$ python3 -q
>>> import numpy as np
>>> np.set_printoptions(precision=3, suppress=True, linewidth=140, floatmode="fixed")
>>> def rd(a):
...     return np.round(a, 3) + 0
... 
>>> X = np.load("out17.npy")
>>> print(X)
[[0 0 1 0 0 0 1 0]
 [0 0 0 0 0 0 0 0]
 [1 0 0 1 0 0 0 1]
 [0 0 1 0 0 0 1 0]
 [0 0 0 0 0 0 0 1]
 [0 0 0 0 0 0 0 0]
 [1 0 0 1 0 0 0 0]
 [0 0 1 0 1 0 0 0]]
>>> rng = np.random.default_rng(77610)
>>> idx = rng.permutation(8)
>>> print(idx)
[3 5 1 2 0 6 4 7]
>>> Y = X[idx][:, idx]
>>> print(rd(np.sort(np.abs(np.linalg.eigvals(Y)))))
[0.000 0.000 0.000 0.000 1.126 1.126 2.175 2.175]
>>> print(np.allclose(Y, X))
False
>>> print(np.trace(Y))
0
>>> print(np.argwhere(np.triu(X)))
[[0 2]
 [0 6]
 [2 3]
 [2 7]
 [3 6]
 [4 7]]
>>> print(X.sum(axis=0))
[2 0 3 2 1 0 2 2]
>>> L = np.diag(X.sum(axis=1)) - X
>>> print(round(np.linalg.det(L[1:, 1:])))
0
>>> print(L)
[[ 2  0 -1  0  0  0 -1  0]
 [ 0  0  0  0  0  0  0  0]
 [-1  0  3 -1  0  0  0 -1]
 [ 0  0 -1  2  0  0 -1  0]
 [ 0  0  0  0  1  0  0 -1]
 [ 0  0  0  0  0  0  0  0]
 [-1  0  0 -1  0  0  2  0]
 [ 0  0 -1  0 -1  0  0  2]]
>>> print(L @ np.ones(8))
[0.000 0.000 0.000 0.000 0.000 0.000 0.000 0.000]
>>> rk = np.linalg.matrix_rank(X)
>>> print(rk)
4
>>> N = np.linalg.svd(X)[2][rk:].T
>>> print(np.allclose(X @ N, 0))
True
>>> print([int(np.linalg.matrix_rank(X[:, :j + 1])) for j in range(8)])
[1, 1, 2, 2, 3, 3, 3, 4]
>>> print(np.linalg.matrix_rank(X.T @ X), np.linalg.matrix_rank(X @ X.T))
4 4
>>> W = np.array([[6, 2, 3, 5, 1, 5],
...     [5, 5, 7, 2, 0, 3],
...     [8, 0, 0, 6, 0, 9],
...     [7, 7, 3, 4, 1, 4],
...     [7, 5, 2, 8, 7, 9],
...     [4, 9, 7, 5, 6, 4],
...     [4, 7, 5, 3, 0, 9],
...     [3, 9, 1, 2, 7, 4]])
>>> c = np.array([-3, -3, 2, 1, 3, 0])
>>> hid = np.maximum(X @ W + c, 0)
>>> print((hid > 0).mean(axis=0))
[0.625 0.750 1.000 1.000 1.000 0.750]
>>> print(hid)
[[ 9  4  7 10  3 18]
 [ 0  0  2  1  3  0]
 [13 15  9 12 12 13]
 [ 9  4  7 10  3 18]
 [ 0  6  3  3 10  4]
 [ 0  0  2  1  3  0]
 [10  6  8 10  5  9]
 [12  2  4 15 10 18]]
>>> print(np.linalg.matrix_rank(hid))
6
>>> cent = np.array([[2, 2], [2, 3], [-3, -2], [1, 3], [-3, 2], [3, 3]])
>>> print((hid @ cent).round(6).argmax(axis=1))
[1 1 1 1 1 1 1 1]
>>> print(W @ cent)
[[24 44]
 [10 26]
 [49 61]
 [32 55]
 [32 90]
 [ 4 60]
 [37 55]
 [14 63]]
>>> data = np.load("block16.npy")
>>> print(data)
[[-0.744  0.159 -0.876]
 [ 0.834 -0.197  0.935]
 [ 0.617 -0.119  0.770]
 [ 0.119 -0.020  0.168]
 [-0.686  0.139 -0.831]
 [-0.537  0.100 -0.691]
 [ 0.617 -0.119  0.770]
 [ 0.958 -0.310  0.991]
 [-0.915  0.254 -0.976]
 [ 0.933 -0.273  0.983]
 [ 0.686 -0.139  0.831]
 [ 0.686 -0.139  0.831]
 [-0.119  0.020 -0.168]
 [-0.867  0.217 -0.954]
 [ 0.000  0.000  0.000]
 [ 0.537 -0.100  0.691]
 [ 0.894 -0.235  0.967]
 [-0.744  0.159 -0.876]
 [ 0.000  0.000  0.000]
 [-0.994  0.446 -0.999]
 [-0.119  0.020 -0.168]
 [ 0.915 -0.254  0.976]
 [-0.235  0.040 -0.327]
 [ 0.967 -0.327  0.994]
 [-0.686  0.139 -0.831]
 [ 0.119 -0.020  0.168]
 [-0.537  0.100 -0.691]
 [ 0.537 -0.100  0.691]
 [ 0.992 -0.430  0.999]
 [ 0.235 -0.040  0.327]
 [-0.990  0.414 -0.999]
 [-0.933  0.273 -0.983]
 [ 0.894 -0.235  0.967]
 [-0.446  0.080 -0.592]
 [-0.915  0.254 -0.976]
 [-0.119  0.020 -0.168]
 [ 0.345 -0.060  0.470]]
>>> hat = data @ np.linalg.solve(data.T @ data, data.T)
>>> print(rd(hat @ data[:, 2]))
[-0.876  0.935  0.770  0.168 -0.831 -0.691  0.770  0.991 -0.976  0.983  0.831  0.831 -0.168 -0.954  0.000  0.691  0.967 -0.876  0.000
 -0.999 -0.168  0.976 -0.327  0.994 -0.831  0.168 -0.691  0.691  0.999  0.327 -0.999 -0.983  0.967 -0.592 -0.976 -0.168  0.470]
>>> print(np.allclose(hat @ hat, hat))
True
>>> print(rd(np.linalg.eigvalsh(hat)))
[0.000 0.000 0.000 0.000 0.000 0.000 0.000 0.000 0.000 0.000 0.000 0.000 0.000 0.000 0.000 0.000 0.000 0.000 0.000 0.000 0.000 0.000 0.000
 0.000 0.000 0.000 0.000 0.000 0.000 0.000 0.000 0.000 0.000 0.000 1.000 1.000 1.000]
>>> cent = data[[4, 7]].astype(float)
>>> for _ in range(3):
...     idx = np.linalg.norm(data[:, None] - cent, axis=-1).argmin(axis=1)
...     cent = np.array([data[idx == j].mean(axis=0) for j in range(2)])
... 
>>> print(idx)
[0 1 1 1 0 0 1 1 0 1 1 1 0 0 0 1 1 0 0 0 0 1 0 1 0 1 0 1 1 1 0 0 1 0 0 0 1]
>>> print(rd(cent[1] - cent[0]))
[ 1.217 -0.322  1.389]
>>> print(rd(cent))
[[-0.557  0.149 -0.637]
 [ 0.660 -0.173  0.752]]
>>> print(np.abs(cent[1] - cent[0]).argmax())
2
>>> O, _ = np.linalg.qr(np.array([[-0.3, 1.2, -0.8],
...     [0.6, -0.9, 0.6],
...     [1.8, 0.8, -1.7],
...     [-0.1, 0.0, -0.8],
...     [0.9, 0.1, -0.1]]))
>>> J = O @ O.T
>>> print(rd(J))
[[ 0.593 -0.467  0.086 -0.125 -0.011]
 [-0.467  0.426  0.037 -0.060  0.147]
 [ 0.086  0.037  0.879  0.166  0.265]
 [-0.125 -0.060  0.166  0.773 -0.359]
 [-0.011  0.147  0.265 -0.359  0.328]]
>>> theta = np.radians(180)
>>> R = np.eye(5)
>>> R[1, 1] = R[3, 3] = np.cos(theta)
>>> R[1, 3], R[3, 1] = -np.sin(theta), np.sin(theta)
>>> print(rd(R))
[[ 1.000  0.000  0.000  0.000  0.000]
 [ 0.000 -1.000  0.000  0.000  0.000]
 [ 0.000  0.000  1.000  0.000  0.000]
 [ 0.000  0.000  0.000 -1.000  0.000]
 [ 0.000  0.000  0.000  0.000  1.000]]
>>> Y = J @ R.T
>>> print(np.allclose(J @ J.T, Y @ Y.T))
True
>>> print(rd(np.linalg.det(R)), np.trace(R))
1.0 1.0
>>> print(np.allclose(np.linalg.norm(J, axis=1), np.linalg.norm(Y, axis=1)))
True
>>> Y = np.array([[5, 3, 1], [0, 3, 3]])
>>> cent = np.kron(Y, J)
>>> print(np.linalg.matrix_rank(cent))
6
>>> print(rd(np.linalg.norm(cent, 2)), rd(np.linalg.norm(Y, 2) * np.linalg.norm(J, 2)))
6.419 6.419
>>> vec = np.array([-8, -9, -2, -8, -6])
>>> print(np.trace(J))
3.0
>>> print(rd(np.linalg.eigvalsh(2 * J - np.eye(5))))
[-1.000 -1.000  1.000  1.000  1.000]
>>> print(rd((vec - J @ vec) @ (J @ vec)))
0.0
>>> print(rd(J @ J @ vec))
[ 0.351 -0.578 -5.693 -2.828 -0.870]
>>> mat = np.array([[1, 0, 0, 0, 0, 0],
...     [-2, 1, 0, 0, 0, 0],
...     [-3, -1, 1, 0, 0, 0],
...     [-1, 1, 2, 1, 0, 0],
...     [2, 2, 2, 1, 1, 0],
...     [2, 2, -3, 1, 1, 1]])
>>> print(mat)
[[ 1  0  0  0  0  0]
 [-2  1  0  0  0  0]
 [-3 -1  1  0  0  0]
 [-1  1  2  1  0  0]
 [ 2  2  2  1  1  0]
 [ 2  2 -3  1  1  1]]
>>> f = np.array([-3, -1, 1, 1, 0, 3])
>>> Y = mat + np.outer(f, np.eye(6)[1])
>>> print(rd(np.linalg.det(Y) / np.linalg.det(mat)), rd(1 + np.linalg.solve(mat, f)[1]))
-6.0 -6.0
>>> print(np.linalg.matrix_rank(np.linalg.inv(Y) - np.linalg.inv(mat), tol=1e-8))
1
>>> print(Y)
[[ 1.000 -3.000  0.000  0.000  0.000  0.000]
 [-2.000  0.000  0.000  0.000  0.000  0.000]
 [-3.000  0.000  1.000  0.000  0.000  0.000]
 [-1.000  2.000  2.000  1.000  0.000  0.000]
 [ 2.000  2.000  2.000  1.000  1.000  0.000]
 [ 2.000  5.000 -3.000  1.000  1.000  1.000]]
>>> t3 = np.stack([Y, 3 * Y, Y[::-1]])
>>> print((t3 @ Y.T).shape)
(3, 6, 6)
>>> print(rd(np.linalg.det(t3)))
[   -6.000 -4374.000     6.000]
>>> print(t3.shape)
(3, 6, 6)
>>> print(t3.sum(axis=0))
[[  6.000  -7.000  -3.000   1.000   1.000   1.000]
 [ -6.000   2.000   2.000   1.000   1.000   0.000]
 [-13.000   2.000   6.000   1.000   0.000   0.000]
 [ -7.000   8.000   9.000   4.000   0.000   0.000]
 [  6.000   8.000   8.000   4.000   4.000   0.000]
 [  9.000  17.000 -12.000   4.000   4.000   4.000]]
>>> feats = np.loadtxt("data.csv", delimiter=",")
>>> print(rd(feats))
[[0.250 0.125 0.250 0.125 0.000 0.250]
 [0.000 0.250 0.500 0.000 0.000 0.250]
 [0.333 0.000 0.333 0.000 0.167 0.167]
 [0.000 0.286 0.000 0.429 0.143 0.143]
 [0.000 0.111 0.222 0.222 0.222 0.222]
 [0.182 0.182 0.182 0.182 0.091 0.182]]
>>> f = np.array([3, 7, -4, 4, -7, -8])
>>> Y = feats + np.outer(f, np.eye(6)[0])
>>> print(np.linalg.matrix_rank(np.linalg.inv(Y) - np.linalg.inv(feats), tol=1e-8))
1
>>> cov = feats.T @ feats
>>> print(rd(np.linalg.svd(feats, compute_uv=False) ** 2))
[1.093 0.292 0.123 0.045 0.007 0.000]
>>> print(rd(np.diag(cov)))
[0.207 0.205 0.506 0.282 0.106 0.256]
>>> print(rd(np.linalg.matrix_power(feats, 100)))
[[0.162 0.143 0.256 0.138 0.103 0.197]
 [0.162 0.143 0.256 0.138 0.103 0.197]
 [0.162 0.143 0.256 0.138 0.103 0.197]
 [0.162 0.143 0.256 0.138 0.103 0.197]
 [0.162 0.143 0.256 0.138 0.103 0.197]
 [0.162 0.143 0.256 0.138 0.103 0.197]]
>>> pr = np.eye(6)[1]
>>> for _ in range(3):
...     pr = pr @ feats
...     print(pr.round(3))
... 
[0.000 0.250 0.500 0.000 0.000 0.250]
[0.212 0.108 0.337 0.045 0.106 0.191]
[0.200 0.113 0.278 0.104 0.104 0.201]
>>> idx = rng.permutation(6)
>>> print(idx)
[3 4 5 2 0 1]
>>> Y = feats[idx][:, idx]
>>> print(np.allclose(Y, feats))
False
>>> print(rd(Y))
[[0.429 0.143 0.143 0.000 0.000 0.286]
 [0.222 0.222 0.222 0.222 0.000 0.111]
 [0.182 0.091 0.182 0.182 0.182 0.182]
 [0.000 0.167 0.167 0.333 0.333 0.000]
 [0.125 0.000 0.250 0.250 0.250 0.125]
 [0.000 0.000 0.250 0.500 0.000 0.250]]
>>> print(rd(np.linalg.det(Y)), rd(np.linalg.det(feats[idx])))
0.0 0.0
>>> W0 = np.load("m.npy")
>>> print(W0)
[[1 0 0 0 0 0 0 0 0 0 0 0]
 [2 1 0 0 0 0 0 0 0 0 0 0]
 [3 2 4 0 0 0 0 0 0 0 0 0]
 [1 0 4 0 0 0 0 0 0 0 0 0]
 [4 5 0 1 4 0 0 0 0 0 0 0]
 [2 4 0 2 1 0 0 0 0 0 0 0]
 [5 4 2 3 0 3 0 0 0 0 0 0]
 [5 4 3 3 3 5 3 0 0 0 0 0]
 [4 3 0 1 0 5 2 3 4 0 0 0]
 [0 5 2 5 4 0 0 3 3 1 0 0]
 [1 3 0 1 3 1 1 4 5 4 5 0]
 [2 5 2 2 4 0 3 2 4 4 1 1]]
>>> vec = np.array([2, 2, 2, 2, 0, 1, 2, 0, 0, 2, 1, 2])
>>> a = np.maximum(W0 @ vec, 0)
>>> print(rd(np.tanh(W0 @ vec)))
[0.964 1.000 1.000 1.000 1.000 1.000 1.000 1.000 1.000 1.000 1.000 1.000]
>>> print(W0 * (a > 1e-9)[:, None])
[[1 0 0 0 0 0 0 0 0 0 0 0]
 [2 1 0 0 0 0 0 0 0 0 0 0]
 [3 2 4 0 0 0 0 0 0 0 0 0]
 [1 0 4 0 0 0 0 0 0 0 0 0]
 [4 5 0 1 4 0 0 0 0 0 0 0]
 [2 4 0 2 1 0 0 0 0 0 0 0]
 [5 4 2 3 0 3 0 0 0 0 0 0]
 [5 4 3 3 3 5 3 0 0 0 0 0]
 [4 3 0 1 0 5 2 3 4 0 0 0]
 [0 5 2 5 4 0 0 3 3 1 0 0]
 [1 3 0 1 3 1 1 4 5 4 5 0]
 [2 5 2 2 4 0 3 2 4 4 1 1]]
>>> print(a)
[ 2  6 18 10 20 16 31 41 25 26 26 39]
>>> print(np.maximum(W0 @ (3 * vec), 0))
[  6  18  54  30  60  48  93 123  75  78  78 117]
>>> print(W0.T @ a)
[754 972 427 527 557 449 316 335 464 286 169  39]
>>> print(np.maximum(W0 @ vec, 0) - np.maximum(-W0 @ vec, 0))
[ 2  6 18 10 20 16 31 41 25 26 26 39]
>>> print(rd(np.linalg.norm(W0, 2) / np.linalg.norm(W0)))
0.797
>>> print([round(float(x), 3) for x in np.linalg.svd(W0, compute_uv=False)[:3]])
[20.665, 10.439, 7.265]
>>> print(np.linalg.matrix_rank(W0, rtol=0.1))
8
>>> print(np.linalg.cond(W0) > 100)
True
>>> theta = np.radians(7)
>>> R = np.eye(12)
>>> R[4, 4] = R[11, 11] = np.cos(theta)
>>> R[4, 11], R[11, 4] = -np.sin(theta), np.sin(theta)
>>> print(rd(R))
[[ 1.000  0.000  0.000  0.000  0.000  0.000  0.000  0.000  0.000  0.000  0.000  0.000]
 [ 0.000  1.000  0.000  0.000  0.000  0.000  0.000  0.000  0.000  0.000  0.000  0.000]
 [ 0.000  0.000  1.000  0.000  0.000  0.000  0.000  0.000  0.000  0.000  0.000  0.000]
 [ 0.000  0.000  0.000  1.000  0.000  0.000  0.000  0.000  0.000  0.000  0.000  0.000]
 [ 0.000  0.000  0.000  0.000  0.993  0.000  0.000  0.000  0.000  0.000  0.000 -0.122]
 [ 0.000  0.000  0.000  0.000  0.000  1.000  0.000  0.000  0.000  0.000  0.000  0.000]
 [ 0.000  0.000  0.000  0.000  0.000  0.000  1.000  0.000  0.000  0.000  0.000  0.000]
 [ 0.000  0.000  0.000  0.000  0.000  0.000  0.000  1.000  0.000  0.000  0.000  0.000]
 [ 0.000  0.000  0.000  0.000  0.000  0.000  0.000  0.000  1.000  0.000  0.000  0.000]
 [ 0.000  0.000  0.000  0.000  0.000  0.000  0.000  0.000  0.000  1.000  0.000  0.000]
 [ 0.000  0.000  0.000  0.000  0.000  0.000  0.000  0.000  0.000  0.000  1.000  0.000]
 [ 0.000  0.000  0.000  0.000  0.122  0.000  0.000  0.000  0.000  0.000  0.000  0.993]]
>>> Y = W0 @ R.T
>>> print(rd(np.abs(Y - W0).max(axis=0)))
[0.000 0.000 0.000 0.000 0.152 0.000 0.000 0.000 0.000 0.000 0.000 0.487]
>>> print(rd(Y))
[[1.000 0.000 0.000 0.000 0.000 0.000 0.000 0.000 0.000 0.000 0.000 0.000]
 [2.000 1.000 0.000 0.000 0.000 0.000 0.000 0.000 0.000 0.000 0.000 0.000]
 [3.000 2.000 4.000 0.000 0.000 0.000 0.000 0.000 0.000 0.000 0.000 0.000]
 [1.000 0.000 4.000 0.000 0.000 0.000 0.000 0.000 0.000 0.000 0.000 0.000]
 [4.000 5.000 0.000 1.000 3.970 0.000 0.000 0.000 0.000 0.000 0.000 0.487]
 [2.000 4.000 0.000 2.000 0.993 0.000 0.000 0.000 0.000 0.000 0.000 0.122]
 [5.000 4.000 2.000 3.000 0.000 3.000 0.000 0.000 0.000 0.000 0.000 0.000]
 [5.000 4.000 3.000 3.000 2.978 5.000 3.000 0.000 0.000 0.000 0.000 0.366]
 [4.000 3.000 0.000 1.000 0.000 5.000 2.000 3.000 4.000 0.000 0.000 0.000]
 [0.000 5.000 2.000 5.000 3.970 0.000 0.000 3.000 3.000 1.000 0.000 0.487]
 [1.000 3.000 0.000 1.000 2.978 1.000 1.000 4.000 5.000 4.000 5.000 0.366]
 [2.000 5.000 2.000 2.000 3.848 0.000 3.000 2.000 4.000 4.000 1.000 1.480]]
>>> print(rd(np.linalg.det(R)), rd(np.trace(R)))
1.0 11.985
>>> print(rd(np.linalg.svd(W0, compute_uv=False)), rd(np.linalg.svd(Y, compute_uv=False)))
[20.665 10.439  7.265  5.614  4.732  3.834  3.013  2.315  0.943  0.523  0.110  0.000] [20.665 10.439  7.265  5.614  4.732  3.834  3.013  2.315  0.943  0.523  0.110  0.000]
>>> print(np.allclose(np.linalg.norm(W0, axis=1), np.linalg.norm(Y, axis=1)))
True
